% python3 -q
>>> import numpy as np
>>> from numpy import linalg as LA
>>> np.set_printoptions(precision=3, suppress=True, linewidth=100)
>>> def rnd(a):
...     return np.round(a, 3) + 0
... 
>>> basis = 10 * np.array([[0.1, -1.0, -0.4, -0.5, -1.8, 1.6, 0.9, 0.3, 0.8, -1.7, -1.0, 0.7, -1.3, -0.6],
...     [0.1, 0.9, -0.6, -1.1, -0.8, -0.5, 0.4, -0.3, -0.1, 1.9, -1.4, -0.4, -0.4, -0.5],
...     [0.3, -0.8, -0.2, 0.3, 1.4, -1.0, 0.8, 0.2, 1.0, -0.1, 0.3, 1.6, 0.3, 0.5]])
>>> rng = np.random.default_rng(9365)
>>> idx = rng.integers(0, 3, 17)
>>> X = basis[idx] + rng.normal(size=(17, 14))
>>> print(rnd(X))
[[  1.147  10.008  -6.162 -11.556 -10.211  -4.19    4.799  -2.95   -1.761  19.029 -15.081  -4.126
   -4.009  -6.109]
 [  2.275 -10.272  -3.914  -5.569 -18.482  15.94    8.994   1.69    7.16  -16.966  -9.006   6.421
  -11.693  -6.353]
 [  0.661 -11.164  -7.592  -5.403 -18.592  16.794   9.816   3.237   7.828 -17.238  -9.74    8.76
  -12.806  -5.253]
 [  0.09  -11.096  -4.364  -5.466 -16.288  17.909   9.169   4.181   6.479 -16.014 -11.776   5.883
  -11.826  -4.826]
 [  2.934  -8.791  -3.524   4.66   13.676 -10.527   7.329   0.792  10.304  -2.035   2.993  16.731
    3.806   4.755]
 [  4.408  -7.32   -3.173   2.595  12.461  -8.557   7.444   2.956  11.275  -2.263   3.885  14.981
    2.452   4.266]
 [  3.685  -7.784  -3.921   1.472  16.29  -10.646   8.575   3.886  11.576   0.396   3.878  14.657
    3.987   4.031]
 [  1.914  -7.811  -2.269   3.009  13.877 -11.188   6.754   2.195   9.766  -0.908   1.998  15.841
    3.095   5.499]
 [  1.896  -9.441  -2.328  -4.657 -17.639  16.254   9.822   3.796   9.031 -16.799  -8.575   7.119
  -11.689  -5.584]
 [  3.797  -7.541  -0.15    2.301  12.289 -10.879   8.601   1.958  10.088  -0.982   2.221  17.435
    3.002   4.709]
 [  1.689  -9.52   -2.941  -6.33  -17.796  16.164   9.865   0.671   7.41  -16.623 -10.758   7.825
  -13.392  -6.14 ]
 [  0.734   9.544  -6.319  -9.828  -7.894  -5.008   2.931  -2.978  -0.821  20.208 -13.964  -4.458
   -3.176  -4.204]
 [  0.653   9.019  -4.57  -11.608  -8.468  -4.702   4.373  -1.99   -2.425  17.728 -12.935  -3.279
   -3.426  -3.322]
 [  1.305  -8.116  -1.295   4.411  13.042  -9.718   6.017   2.698   7.763  -2.394   1.642  17.018
    4.043   5.758]
 [  2.259  -9.077  -3.317   3.089  15.224  -8.976   7.379   2.853   8.186  -0.905   2.784  16.274
    4.697   3.346]
 [  0.578  -7.885  -2.759  -4.401 -17.499  15.612  10.224   2.986   6.671 -17.52   -9.059   5.498
  -12.288  -6.859]
 [  1.784  -8.575  -5.131  -4.186 -16.499  16.602   9.008   3.857   8.692 -16.955  -9.762   7.657
  -10.232  -6.314]]
>>> print(LA.matrix_rank(X))
14
>>> print(np.count_nonzero(X))
238
>>> print(X.shape)
(17, 14)
>>> print(rnd(np.abs(X).max()))
20.208
